$ ipython --no-banner

In [1]: import numpy as np

In [2]: np.set_printoptions(precision=1, suppress=True, linewidth=160)

In [3]: rd = lambda a: np.round(a, 1) + 0

In [4]: Z = np.sign(np.array([[-1, -1, 2, 1], [-1, 1, 0, 0], [-1, -3, 0, 4], [3, -4, -4, 4]]))

In [5]: A2 = (np.tril(Z, -1) + np.eye(4)) @ (np.triu(Z, 1) + np.eye(4))

In [6]: evals = np.array([-2, -1, -1, 0])

In [7]: data = np.rint(A2 * evals @ np.linalg.inv(A2)) + 0

In [8]: data
Out[8]: 
array([[ 1.,  2.,  2.,  1.],
       [-2., -3., -2., -1.],
       [ 0.,  0., -2.,  0.],
       [ 2.,  2.,  2.,  0.]])

In [9]: A2 = data[0, 0] * data[1:] - np.outer(data[1:, 0], data[0])

In [10]: A2
Out[10]: 
array([[ 0.,  1.,  2.,  1.],
       [ 0.,  0., -2.,  0.],
       [ 0., -2., -2., -2.]])

In [11]: np.linalg.matrix_rank(A2), np.linalg.matrix_rank(data)
Out[11]: (np.int64(2), np.int64(3))

In [12]: data[:, 0] / data[0, 0]
Out[12]: array([ 1., -2.,  0.,  2.])

In [13]: Uu, sigma, vt = np.linalg.svd(data)

In [14]: evecs = vt[:(sigma > 1e-8).sum()]

In [15]: rng = np.random.default_rng(361)

In [16]: vec = data[2] + 2 * data[3] + rng.integers(2) * np.eye(4)[2]

In [17]: vec
Out[17]: array([4., 4., 3., 0.])

In [18]: np.linalg.matrix_rank(np.vstack([data, vec]))
Out[18]: np.int64(3)

In [19]: np.allclose(evecs.T @ evecs @ vec, vec)
Out[19]: True

In [20]: f = np.array([3, 2, 2])

In [21]: np.cross(data[2, :3], data[1, :3])
Out[21]: array([-6.,  4.,  0.])

In [22]: np.correlate(data[2], data[1], "full")
Out[22]: array([0., 0., 2., 4., 6., 4., 0.])

In [23]: np.array([np.convolve(row, f, "same") for row in data])
Out[23]: 
array([[  8.,  12.,  11.,   6.],
       [-13., -16., -13.,  -6.],
       [  0.,  -6.,  -4.,  -4.],
       [ 10.,  14.,   8.,   4.]])

In [24]: np.convolve(data[2], f)
Out[24]: array([ 0.,  0., -6., -4., -4.,  0.])

In [25]: rk = np.linalg.matrix_rank(data)

In [26]: rk
Out[26]: np.int64(3)

In [27]: null = np.linalg.svd(data)[2][rk:].T

In [28]: rd(null[:, 0] / null[np.abs(null[:, 0]).round(6).argmax(), 0])
Out[28]: array([ 1., -1.,  0.,  1.])

In [29]: null.shape
Out[29]: (4, 1)

In [30]: rd(null @ null.T)
Out[30]: 
array([[ 0.3, -0.3,  0. ,  0.3],
       [-0.3,  0.3,  0. , -0.3],
       [ 0. ,  0. ,  0. ,  0. ],
       [ 0.3, -0.3,  0. ,  0.3]])

In [31]: [int(np.linalg.matrix_rank(data[:i])) for i in range(1, len(data) + 1)]
Out[31]: [1, 2, 3, 3]

In [32]: A = np.loadtxt("arr.csv", delimiter=",")

In [33]: A
Out[33]: 
array([[ 0. , -0.1,  0.8],
       [ 1.3, -0.4,  0. ],
       [ 1.4,  0.2,  0.2],
       [ 1.3,  0.8,  1.8]])

In [34]: A2 = A + rng.integers(-2, 3, (4, 2)) @ rng.integers(-2, 3, (2, 3))

In [35]: rd(A2)
Out[35]: 
array([[-1. , -2.1, -5.2],
       [ 1.3, -0.4,  4. ],
       [-0.6, -3.8, -3.8],
       [ 0.3, -1.2,  1.8]])

In [36]: np.abs(A2 - A).sum(axis=1)
Out[36]: array([ 9.,  4., 10.,  3.])

In [37]: np.linalg.matrix_rank(A2 - A, tol=1e-8)
Out[37]: np.int64(2)

In [38]: rd(np.linalg.svd(A2 - A, compute_uv=False))
Out[38]: array([9.3, 3.5, 0. ])

In [39]: arr = np.array([[0, 4, 1, 0], [-4, 0, 4, -11], [-1, -4, 0, 3], [0, 11, -3, 0]])

In [40]: # antisymmetric, zero diagonal

In [41]: f = np.array([2, 4])

In [42]: np.convolve(arr[2], f)
Out[42]: array([ -2, -12, -16,   6,  12])

In [43]: np.polyval(f, arr[2])
Out[43]: array([ 2, -4,  4, 10])

In [44]: np.correlate(arr[2], arr[3], "full")
Out[44]: array([  0,   3,   1, -44,  -9,  33,   0])

In [45]: np.cross(arr[2, :3], arr[3, :3])
Out[45]: array([ 12,  -3, -11])

In [46]: A2 = arr + rng.integers(-2, 3, (4, 2)) @ rng.integers(-2, 3, (2, 4))

In [47]: A2
Out[47]: 
array([[-1,  3,  0,  2],
       [-4,  0,  2, -7],
       [-2, -5,  2, -1],
       [-1, 10, -1, -4]])

In [48]: rd(np.linalg.svd(A2 - arr, compute_uv=False))
Out[48]: array([8.2, 2.1, 0. , 0. ])

In [49]: O, evecs = np.linalg.qr(arr[:, :3])[0], np.linalg.qr(arr[:, 3:])[0]

In [50]: sigma = np.linalg.svd(O.T @ evecs, compute_uv=False)

In [51]: rd(np.linalg.norm(O @ O.T - evecs @ evecs.T, 2))
Out[51]: np.float64(1.0)

In [52]: rd(sigma)
Out[52]: array([0.9])

In [53]: (sigma > 0.9).sum()
Out[53]: np.int64(1)

In [54]: rd(np.degrees(np.arccos(sigma.clip(0, 1))))
Out[54]: array([20.6])

In [55]: vec = np.array([-2, 3, 0, 3])

In [56]: rd(np.linalg.eigvals(arr).real)
Out[56]: array([0., 0., 0., 0.])

In [57]: O = np.linalg.solve(np.eye(4) - arr, np.eye(4) + arr)

In [58]: rd(O @ O.T)
Out[58]: 
array([[1., 0., 0., 0.],
       [0., 1., 0., 0.],
       [0., 0., 1., 0.],
       [0., 0., 0., 1.]])

In [59]: vec = np.array([3, 1, -3, 0])

In [60]: np.linalg.norm(arr @ vec) <= np.linalg.norm(arr, 2) * np.linalg.norm(vec) + 1e-9
Out[60]: np.True_

In [61]: arr @ vec
Out[61]: array([  1, -24,  -7,  20])

In [62]: arr @ (2 * vec)
Out[62]: array([  2, -48, -14,  40])

In [63]: arr * vec
Out[63]: 
array([[  0,   4,  -3,   0],
       [-12,   0, -12,   0],
       [ -3,  -4,   0,   0],
       [  0,  11,   9,   0]])

In [64]: np.einsum("ij,j->i", arr, vec)
Out[64]: array([  1, -24,  -7,  20])

In [65]: (arr * vec).sum(axis=1)
Out[65]: array([  1, -24,  -7,  20])

In [66]: th = np.deg2rad(120)

In [67]: X = np.eye(6)

In [68]: X[np.ix_([1, 2], [1, 2])] = [[np.cos(th), -np.sin(th)], [np.sin(th), np.cos(th)]]

In [69]: rd(X)
Out[69]: 
array([[ 1. ,  0. ,  0. ,  0. ,  0. ,  0. ],
       [ 0. , -0.5, -0.9,  0. ,  0. ,  0. ],
       [ 0. ,  0.9, -0.5,  0. ,  0. ,  0. ],
       [ 0. ,  0. ,  0. ,  1. ,  0. ,  0. ],
       [ 0. ,  0. ,  0. ,  0. ,  1. ,  0. ],
       [ 0. ,  0. ,  0. ,  0. ,  0. ,  1. ]])

In [70]: rd(np.linalg.pinv(X))
Out[70]: 
array([[ 1. ,  0. ,  0. ,  0. ,  0. ,  0. ],
       [ 0. , -0.5,  0.9,  0. ,  0. ,  0. ],
       [ 0. , -0.9, -0.5,  0. ,  0. ,  0. ],
       [ 0. ,  0. ,  0. ,  1. ,  0. ,  0. ],
       [ 0. ,  0. ,  0. ,  0. ,  1. ,  0. ],
       [ 0. ,  0. ,  0. ,  0. ,  0. ,  1. ]])

In [71]: rd(X.T @ X)
Out[71]: 
array([[1., 0., 0., 0., 0., 0.],
       [0., 1., 0., 0., 0., 0.],
       [0., 0., 1., 0., 0., 0.],
       [0., 0., 0., 1., 0., 0.],
       [0., 0., 0., 0., 1., 0.],
       [0., 0., 0., 0., 0., 1.]])

In [72]: m1 = np.load("layer13.npy")

In [73]: m1
Out[73]: 
array([[ 1,  0,  0,  0,  0,  0],
       [ 0,  1,  0,  0,  0,  0],
       [ 0,  0,  1,  0,  0,  0],
       [-1, -1,  3,  1,  0,  0],
       [ 0, -1, -1, -2,  1,  0],
       [ 1,  3,  2, -2, -3,  1]])

In [74]: # triangular: eigenvalues sit on the diagonal

In [75]: Uu, sigma, vt = np.linalg.svd(m1)

In [76]: rd(sigma)
Out[76]: array([5.4, 3.8, 2.1, 1. , 0.6, 0. ])

In [77]: np.argmax(sigma[:-1] / (sigma[1:] + 1e-6)) + 1
Out[77]: np.int64(5)

In [78]: A2 = Uu[:, :5] @ np.diag(sigma[:5]) @ vt[:5]

In [79]: np.linalg.matrix_rank(A2)
Out[79]: np.int64(5)

In [80]: rd(A2)
Out[80]: 
array([[ 1.,  0.,  0.,  0.,  0.,  0.],
       [ 0.,  1.,  0.,  0.,  0.,  0.],
       [ 0.,  0.,  1.,  0.,  0.,  0.],
       [-1., -1.,  3.,  1.,  0.,  0.],
       [ 0., -1., -1., -2.,  1.,  0.],
       [ 1.,  3.,  2., -2., -3.,  1.]])

In [81]: z = rng.permutation(6)

In [82]: z
Out[82]: array([0, 2, 1, 5, 4, 3])

In [83]: A2 = m1[z][:, z]

In [84]: np.allclose(A2, m1)
Out[84]: False

In [85]: np.trace(A2)
Out[85]: np.int64(6)

In [86]: np.diag(A2)
Out[86]: array([1, 1, 1, 1, 1, 1])

In [87]: round(np.log10(np.linalg.cond(m1)))
Out[87]: 2

In [88]: feats = np.load("x.npy")

In [89]: feats
Out[89]: 
array([[-1.,  1.,  0.,  0.,  0.,  0.],
       [ 0., -1.,  1.,  0.,  0.,  0.],
       [ 0.,  0., -1.,  1.,  0.,  0.],
       [ 0.,  0.,  0., -1.,  1.,  0.],
       [ 0.,  0.,  0.,  0., -1.,  1.],
       [ 0.,  0.,  0.,  0.,  0., -1.]])

In [90]: O, evecs = np.linalg.qr(feats[:, :1])[0], np.linalg.qr(feats[:, 1:])[0]

In [91]: sigma = np.linalg.svd(O.T @ evecs, compute_uv=False)

In [92]: rd(sigma)
Out[92]: array([0.9])

In [93]: mat = np.load("block9.npy")

In [94]: rd(mat)
Out[94]: 
array([[-0.9, -0.1, -0.3, -0.3, -3.9],
       [ 1.2, -2.8, -2.1, -1.6,  0.1],
       [ 2.1,  1.4, -2.2,  2.2, -0.5],
       [ 1.9,  2.1,  0.4, -2.8, -0.3],
       [-2.4,  1.5, -2.5, -1. ,  0.8]])

In [95]: f = np.array([4, 3, 3, 1, 0])

In [96]: A2 = mat + np.outer(f, np.eye(5)[4])

In [97]: np.linalg.matrix_rank(np.linalg.inv(A2) - np.linalg.inv(mat), tol=1e-8)
Out[97]: np.int64(1)

In [98]: rd(np.linalg.det(A2) / np.linalg.det(mat)), rd(1 + np.linalg.solve(mat, f)[4])
Out[98]: (np.float64(-0.1), np.float64(-0.1))

In [99]: W = np.array([[2, -1, -2, -1],
    ...:     [-2, -2, -1, -1],
    ...:     [-2, -3, 3, 0],
    ...:     [2, 1, 0, 3],
    ...:     [-3, -3, 0, -3]])

In [100]: coef = np.array([-1, 8, -6, 5])

In [101]: hid = np.maximum(mat @ W + coef, 0)

In [102]: rd(hid)
Out[102]: 
array([[ 9. , 21.2,  0. , 16.6],
       [ 7.7, 16.8,  0. ,  1.6],
       [10.7, 13.5,  0. ,  9.6],
       [ 0. ,  0. ,  0. ,  0. ],
       [ 0. , 11.7,  0. ,  0.6]])

In [103]: (hid > 0).mean(axis=0)
Out[103]: array([0.6, 0.8, 0. , 0.8])

In [104]: Z = np.array([[7, 6], [2, 5], [7, 0], [0, -8]])

In [105]: W @ Z
Out[105]: 
array([[ -2,  15],
       [-25, -14],
       [  1, -27],
       [ 16,  -7],
       [-27,  -9]])

In [106]: (hid @ Z).round(6).argmax(axis=1)
Out[106]: array([0, 1, 0, 0, 1])

In [107]: rd(hid @ Z)
Out[107]: 
array([[105.4,  27.3],
       [ 87.8, 118. ],
       [102. ,  55.5],
       [  0. ,   0. ],
       [ 23.3,  53.8]])

In [108]: z = rng.permutation(5)

In [109]: A2 = mat[:, z] * rng.choice([-1, 1], 5)

In [110]: rd(A2)
Out[110]: 
array([[-0.3, -0.3, -3.9, -0.1, -0.9],
       [-2.1, -1.6,  0.1, -2.8,  1.2],
       [-2.2,  2.2, -0.5,  1.4,  2.1],
       [ 0.4, -2.8, -0.3,  2.1,  1.9],
       [-2.5, -1. ,  0.8,  1.5, -2.4]])

In [111]: Uu, _, vt = np.linalg.svd(mat.T @ A2)

In [112]: rd(np.linalg.lstsq(mat, A2)[0])
Out[112]: 
array([[0., 0., 0., 0., 1.],
       [0., 0., 0., 1., 0.],
       [1., 0., 0., 0., 0.],
       [0., 1., 0., 0., 0.],
       [0., 0., 1., 0., 0.]])

In [113]: z
Out[113]: array([2, 3, 4, 1, 0])

In [114]: th = np.radians(108)

In [115]: R = np.eye(6)

In [116]: R[0, 0] = R[5, 5] = np.cos(th)

In [117]: R[0, 5], R[5, 0] = -np.sin(th), np.sin(th)

In [118]: rd(R)
Out[118]: 
array([[-0.3,  0. ,  0. ,  0. ,  0. , -1. ],
       [ 0. ,  1. ,  0. ,  0. ,  0. ,  0. ],
       [ 0. ,  0. ,  1. ,  0. ,  0. ,  0. ],
       [ 0. ,  0. ,  0. ,  1. ,  0. ,  0. ],
       [ 0. ,  0. ,  0. ,  0. ,  1. ,  0. ],
       [ 1. ,  0. ,  0. ,  0. ,  0. , -0.3]])

In [119]: A2 = X @ R.T

In [120]: rd(A2)
Out[120]: 
array([[-0.3,  0. ,  0. ,  0. ,  0. ,  1. ],
       [ 0. , -0.5, -0.9,  0. ,  0. ,  0. ],
       [ 0. ,  0.9, -0.5,  0. ,  0. ,  0. ],
       [ 0. ,  0. ,  0. ,  1. ,  0. ,  0. ],
       [ 0. ,  0. ,  0. ,  0. ,  1. ,  0. ],
       [-1. ,  0. ,  0. ,  0. ,  0. , -0.3]])

In [121]: rd(np.linalg.svd(X, compute_uv=False)), rd(np.linalg.svd(A2, compute_uv=False))
Out[121]: (array([1., 1., 1., 1., 1., 1.]), array([1., 1., 1., 1., 1., 1.]))
